$ python -q
>>> import numpy as np
>>> np.set_printoptions(precision=3, suppress=True, linewidth=160, sign=" ")
>>> rnd = lambda a: np.round(a, 3) + 0
>>> K = np.load("a.npy")
>>> print(K)
[[ 12.    0.8  -0.7   0.4   0.2]
 [-24.    1.3   1.4  -0.1   1.3]
 [  2.    1.3  -0.8   0.7  -1.3]]
>>> # column 0 is much longer than the rest
>>> Uu, s, Vh = np.linalg.svd(K)
>>> print(rnd(s))
[ 26.993   2.17    1.373]
>>> M2 = Uu[:, :1] @ np.diag(s[:1]) @ Vh[:1]
>>> print(rnd(np.linalg.norm(K - M2) / np.linalg.norm(K)))
0.095
>>> def softmax(z):
...     e = np.exp(z - z.max(axis=-1, keepdims=True))
...     return e / e.sum(axis=-1, keepdims=True)
... 
>>> print(rnd(softmax(K).sum(axis=1)))
[ 1.  1.  1.]
>>> print(rnd(softmax(10 * K[0])))
[ 1.  0.  0.  0.  0.]
>>> print(rnd(softmax(K[0])))
[ 1.  0.  0.  0.  0.]
>>> S = K @ K.T / np.sqrt(5)
>>> print(softmax(S)[0] @ K)
[12.   0.8 -0.7  0.4  0.2]
>>> print(softmax(S).round(6).argmax(axis=1))
[ 0  1  0]
>>> print(rnd(np.linalg.norm(K, 2) / np.linalg.norm(K)))
0.996
>>> print(np.linalg.cond(K) > 100)
False
>>> M2 = K / np.linalg.norm(K, axis=1, keepdims=True)
>>> G = M2 @ M2.T
>>> print(np.argwhere(np.triu(np.abs(G) > 0.95, 1)))
[[ 0  1]]
>>> print(rnd(np.degrees(np.arccos(np.clip(G[2, 1], -1, 1)))))
134.375
>>> A = np.loadtxt("w.csv", delimiter=",")
>>> print(rnd(A))
[[ 0.955  0.083 -0.165  0.002 -0.01   0.094]
 [ 0.083  0.847  0.304 -0.003  0.019 -0.174]
 [-0.165  0.304  0.397  0.006 -0.037  0.344]
 [ 0.002 -0.003  0.006  1.     0.    -0.003]
 [-0.01   0.019 -0.037  0.     0.998  0.021]
 [ 0.094 -0.174  0.344 -0.003  0.021  0.804]]
>>> print(np.abs(np.diag(np.linalg.qr(A)[1])) > 1e-9)
[ True  True  True  True  True False]
>>> print(np.allclose(A[:-1].T @ np.linalg.lstsq(A[:-1].T, A[-1])[0], A[-1]))
True
>>> print(rnd(np.trace(np.linalg.pinv(A) @ A)))
5.0
>>> print(np.linalg.lstsq(A[:-1].T, A[-1])[2])
5
>>> rng = np.random.default_rng(306026)
>>> z = rng.permutation(6)
>>> print(z)
[ 2  5  1  4  0  3]
>>> M2 = A[z][:, z]
>>> print(rnd(np.sort(np.abs(np.linalg.eigvals(M2)))))
[ 0.  1.  1.  1.  1.  1.]
>>> print(rnd(np.linalg.det(M2)), rnd(np.linalg.det(A[z])))
0.0 0.0
>>> W0 = np.eye(6, dtype=int)[rng.permutation(6)] * np.array([2, 2, -2, 1, 3, 3])
>>> print(W0)
[[ 0  2  0  0  0  0]
 [ 0  0 -2  0  0  0]
 [ 0  0  0  0  3  0]
 [ 2  0  0  0  0  0]
 [ 0  0  0  1  0  0]
 [ 0  0  0  0  0  3]]
>>> print(W0[:, 4] @ W0[:, 1])
0
>>> print(rnd(np.linalg.pinv(W0)))
[[ 0.     0.     0.     0.5    0.     0.   ]
 [ 0.5    0.     0.     0.     0.     0.   ]
 [ 0.    -0.5    0.     0.     0.     0.   ]
 [ 0.     0.     0.     0.     1.     0.   ]
 [ 0.     0.     0.333  0.     0.     0.   ]
 [ 0.     0.     0.     0.     0.     0.333]]
>>> print(rnd(np.linalg.norm(W0, axis=0)))
[ 2.  2.  2.  1.  3.  3.]
